$ python3 -q
>>> import numpy as np
>>> np.set_printoptions(precision=3, suppress=True, linewidth=160)
>>> tidy = lambda a: np.round(a, 3) + 0
>>> E = np.loadtxt("x.csv", delimiter=",")
>>> E
array([[ 9., -6.,  3., 10.,  5.,  8., -6.,  8., -4.,  2.,  3.,  9.,  7.,  2.,  0.],
       [11., -4.,  5., 12.,  7., 10., -4., 10., -2.,  4.,  5., 11.,  9.,  4.,  2.],
       [11., -4.,  5., 12.,  7., 10., -4., 10., -2.,  4.,  5., 11.,  9.,  4.,  2.],
       [10., -5.,  4., 11.,  6.,  9., -5.,  9., -3.,  3.,  4., 10.,  8.,  3.,  1.],
       [ 9., -6.,  3., 10.,  5.,  8., -6.,  8., -4.,  2.,  3.,  9.,  7.,  2.,  0.]])
>>> left, sig, Vt = np.linalg.svd(E)
>>> np.argmax(sig[:-1] / (sig[1:] + 1e-6)) + 1
np.int64(2)
>>> A2 = left[:, :2] @ np.diag(sig[:2]) @ Vt[:2]
>>> tidy(np.linalg.norm(E - A2, 2)), tidy(sig[2])
(np.float64(0.0), np.float64(0.0))
>>> np.linalg.matrix_rank(A2)
np.int64(2)
>>> np.linalg.matrix_rank(E, rtol=0.05)
np.int64(2)
>>> tidy(np.linalg.norm(E - A2) / np.linalg.norm(E))
np.float64(0.0)
>>> tidy(A2)
array([[ 9., -6.,  3., 10.,  5.,  8., -6.,  8., -4.,  2.,  3.,  9.,  7.,  2.,  0.],
       [11., -4.,  5., 12.,  7., 10., -4., 10., -2.,  4.,  5., 11.,  9.,  4.,  2.],
       [11., -4.,  5., 12.,  7., 10., -4., 10., -2.,  4.,  5., 11.,  9.,  4.,  2.],
       [10., -5.,  4., 11.,  6.,  9., -5.,  9., -3.,  3.,  4., 10.,  8.,  3.,  1.],
       [ 9., -6.,  3., 10.,  5.,  8., -6.,  8., -4.,  2.,  3.,  9.,  7.,  2.,  0.]])
>>> A2 = E / np.linalg.norm(E, axis=1, keepdims=True)
>>> gram = A2 @ A2.T
>>> np.argwhere(np.triu(np.abs(gram) > 0.95, 1))
array([[0, 1],
       [0, 2],
       [0, 3],
       [0, 4],
       [1, 2],
       [1, 3],
       [1, 4],
       [2, 3],
       [2, 4],
       [3, 4]])
>>> tidy(gram)
array([[1.   , 0.974, 0.974, 0.992, 1.   ],
       [0.974, 1.   , 1.   , 0.995, 0.974],
       [0.974, 1.   , 1.   , 0.995, 0.974],
       [0.992, 0.995, 0.995, 1.   , 0.992],
       [1.   , 0.974, 0.974, 0.992, 1.   ]])
>>> tidy(np.linalg.norm(A2, axis=1))
array([1., 1., 1., 1., 1.])
>>> tidy(gram[2])
array([0.974, 1.   , 1.   , 0.995, 0.974])
>>> tidy(np.trace(np.linalg.pinv(E) @ E))
np.float64(2.0)
>>> tidy(E @ np.linalg.pinv(E) @ E)
array([[ 9., -6.,  3., 10.,  5.,  8., -6.,  8., -4.,  2.,  3.,  9.,  7.,  2.,  0.],
       [11., -4.,  5., 12.,  7., 10., -4., 10., -2.,  4.,  5., 11.,  9.,  4.,  2.],
       [11., -4.,  5., 12.,  7., 10., -4., 10., -2.,  4.,  5., 11.,  9.,  4.,  2.],
       [10., -5.,  4., 11.,  6.,  9., -5.,  9., -3.,  3.,  4., 10.,  8.,  3.,  1.],
       [ 9., -6.,  3., 10.,  5.,  8., -6.,  8., -4.,  2.,  3.,  9.,  7.,  2.,  0.]])
>>> np.linalg.lstsq(E[:-1].T, E[-1])[2]
np.int32(2)
>>> feats = 0.7 ** np.abs(np.subtract.outer(np.arange(10), np.arange(10)))
>>> tidy(feats)
array([[1.   , 0.7  , 0.49 , 0.343, 0.24 , 0.168, 0.118, 0.082, 0.058, 0.04 ],
       [0.7  , 1.   , 0.7  , 0.49 , 0.343, 0.24 , 0.168, 0.118, 0.082, 0.058],
       [0.49 , 0.7  , 1.   , 0.7  , 0.49 , 0.343, 0.24 , 0.168, 0.118, 0.082],
       [0.343, 0.49 , 0.7  , 1.   , 0.7  , 0.49 , 0.343, 0.24 , 0.168, 0.118],
       [0.24 , 0.343, 0.49 , 0.7  , 1.   , 0.7  , 0.49 , 0.343, 0.24 , 0.168],
       [0.168, 0.24 , 0.343, 0.49 , 0.7  , 1.   , 0.7  , 0.49 , 0.343, 0.24 ],
       [0.118, 0.168, 0.24 , 0.343, 0.49 , 0.7  , 1.   , 0.7  , 0.49 , 0.343],
       [0.082, 0.118, 0.168, 0.24 , 0.343, 0.49 , 0.7  , 1.   , 0.7  , 0.49 ],
       [0.058, 0.082, 0.118, 0.168, 0.24 , 0.343, 0.49 , 0.7  , 1.   , 0.7  ],
       [0.04 , 0.058, 0.082, 0.118, 0.168, 0.24 , 0.343, 0.49 , 0.7  , 1.   ]])
>>> # symmetric, so the eigenvalues are real
>>> low = np.linalg.cholesky(feats)
>>> tidy(np.prod(np.diag(low)) ** 2), tidy(np.linalg.det(feats))
(np.float64(0.002), np.float64(0.002))
>>> np.linalg.eigvalsh(feats).min() > 0
np.True_
>>> ev, vecs = np.linalg.eigh(feats)
>>> tidy(ev.sum()), np.trace(feats)
(np.float64(10.0), np.float64(10.0))
>>> tidy(vecs.T @ feats @ vecs)
array([[0.181, 0.   , 0.   , 0.   , 0.   , 0.   , 0.   , 0.   , 0.   , 0.   ],
       [0.   , 0.194, 0.   , 0.   , 0.   , 0.   , 0.   , 0.   , 0.   , 0.   ],
       [0.   , 0.   , 0.219, 0.   , 0.   , 0.   , 0.   , 0.   , 0.   , 0.   ],
       [0.   , 0.   , 0.   , 0.261, 0.   , 0.   , 0.   , 0.   , 0.   , 0.   ],
       [0.   , 0.   , 0.   , 0.   , 0.332, 0.   , 0.   , 0.   , 0.   , 0.   ],
       [0.   , 0.   , 0.   , 0.   , 0.   , 0.456, 0.   , 0.   , 0.   , 0.   ],
       [0.   , 0.   , 0.   , 0.   , 0.   , 0.   , 0.69 , 0.   , 0.   , 0.   ],
       [0.   , 0.   , 0.   , 0.   , 0.   , 0.   , 0.   , 1.175, 0.   , 0.   ],
       [0.   , 0.   , 0.   , 0.   , 0.   , 0.   , 0.   , 0.   , 2.245, 0.   ],
       [0.   , 0.   , 0.   , 0.   , 0.   , 0.   , 0.   , 0.   , 0.   , 4.249]])
>>> tidy(np.linalg.svd(feats, compute_uv=False))
array([4.249, 2.245, 1.175, 0.69 , 0.456, 0.332, 0.261, 0.219, 0.194, 0.181])
>>> tidy(np.linalg.eigvalsh(feats + -3 * np.eye(10)))
array([-2.819, -2.806, -2.781, -2.739, -2.668, -2.544, -2.31 , -1.825, -0.755,  1.249])
>>> data = np.loadtxt("layer13.csv", delimiter=",")
>>> data
array([[  0.5,  -0.4,   0. ,   0.3,  -0.8,   0.4,   0.1,  -1.9,  -2.6,  -0.5,   0.6,  -2.6],
       [  0.2,  -0.7,   1.3,  -0.1,  -1.1,   0.5,   1.1,  -1.5,  -0.4,   0.5,   0.4,   1.2],
       [  0.2,  -0.9,   1.1,   0.6,   0.6,  -1.1,  -0.8,   1.3,  -2. ,  -0.5,   1.4,   1.2],
       [  0.4,  -0.1,  -0.7,   0.3,   0. ,  -0.4,  -0.9,   0.1,  -0.9,   2.7,   0.5,   1.4],
       [ -1.1,   0.9,   1.6,   1.2,  -0.4,  -0.6,  -0.5,  -0.8,  -0.1,  -1.4,  -2.5,  -1.8],
       [  1.2,  -0.8,  -2.1,  -1.7,  -0.7,  -0.6,  -1.2,   0.4,   0.3,  -0.7,   0.3,  -1. ],
       [ -0.9,  -0.1,  -1. ,  -1.6,  -0.5,   0.2,  -2. ,   1.8,   1.3,  -0.3,  -0.6,  -2.2],
       [  0.4,   0.6,  -0.4,   0.8,  -0.3,   0.6,  -1.1,  -0.5,  -1.7,  -0.4,   0.4,  -0.6],
       [ -0.9,  -0.2,  -0.7,  -0.2,   0.7,  -0.5,  -2.6,   0.5,  -0.4,  -1.9,  -0.6,   0.8],
       [ -0.9,   1.1,   0.5,  -1.2,  -0.9,   0.3,  -1.4,  -0.9,   0.2,  -1.5,   2.1,   0.2],
       [  0.8,   1.2,   0.2,   2.4,   1.6,   2.4,  -0.3,   0.1,  -0.7,  -1. ,  -1.5,  -3.2],
       [  1.8,   1.5,  -0.1,   0.2,   0.8,   0.8,  -0.5,  -1.8,   1.8,  -1.5,  -1.3,  -0.1],
       [  9. ,  13. ,  14. ,   6. , -22. ,  -5. ,  11. ,   4. ,  -4. ,   1. , -17. , -11. ],
       [ -0.1,   1.3,  -0.2,   0.1,   0. ,  -2.6,  -1.2,  -1.3,   2.4,  -0.7,  -0.2,  -0.4]])
>>> def softmax(z):
...     e = np.exp(z - z.max(axis=-1, keepdims=True))
...     return e / e.sum(axis=-1, keepdims=True)
... 
>>> tidy(softmax(data).sum(axis=1))
array([1., 1., 1., 1., 1., 1., 1., 1., 1., 1., 1., 1., 1., 1.])
>>> att = data @ data.T / np.sqrt(12)
>>> tidy(softmax(att)[11] @ data)
array([ 3.889,  5.128,  4.474,  2.175, -6.588, -1.162,  3.166,  0.249, -0.271, -0.616, -6.297, -3.821])
>>> softmax(att).round(6).argmax(axis=1)
array([12, 12,  2,  3, 12,  5,  6,  0,  8,  9, 12, 11, 12, 13])
